$ ipython --no-banner

In [1]: import numpy as np

In [2]: import numpy.linalg as la

In [3]: np.set_printoptions(suppress=True, linewidth=200)

In [4]: f = np.array([-1, 0, 1, -2]) + 0.5

In [5]: F = np.outer(f, f) / (f @ f)

In [6]: print(F)
[[ 0.05 -0.05 -0.15  0.15]
 [-0.05  0.05  0.15 -0.15]
 [-0.15  0.15  0.45 -0.45]
 [ 0.15 -0.15 -0.45  0.45]]

In [7]: # null space of dimension 3

In [8]: w, vecs = la.eigh(F)

In [9]: print(np.abs(vecs[:, -1]).round(6).argmax())
2

In [10]: print(np.round(vecs.T @ vecs, 2) + 0)
[[1. 0. 0. 0.]
 [0. 1. 0. 0.]
 [0. 0. 1. 0.]
 [0. 0. 0. 1.]]

In [11]: print(np.round(la.eigvalsh(F @ F), 2) + 0)
[0. 0. 0. 1.]

In [12]: print(np.round(vecs.T @ F @ vecs, 2) + 0)
[[0. 0. 0. 0.]
 [0. 0. 0. 0.]
 [0. 0. 0. 0.]
 [0. 0. 0. 1.]]

In [13]: print(np.round(la.eigvalsh(F + 3 * np.eye(4)), 2))
[3. 3. 3. 4.]

In [14]: U, sv, Vh = la.svd(F)

In [15]: vecs = Vh[:(sv > 1e-8).sum()]

In [16]: rng = np.random.default_rng(621907)

In [17]: vec = F[0] + 5 * F[1] + rng.integers(2) * np.eye(4)[3]

In [18]: print(vec)
[-0.2  0.2  0.6  0.4]

In [19]: print(np.round(vecs.T @ vecs, 2))
[[ 0.05 -0.05 -0.15  0.15]
 [-0.05  0.05  0.15 -0.15]
 [-0.15  0.15  0.45 -0.45]
 [ 0.15 -0.15 -0.45  0.45]]

In [20]: print(np.round(la.norm(vec - vecs.T @ vecs @ vec), 2))
0.74
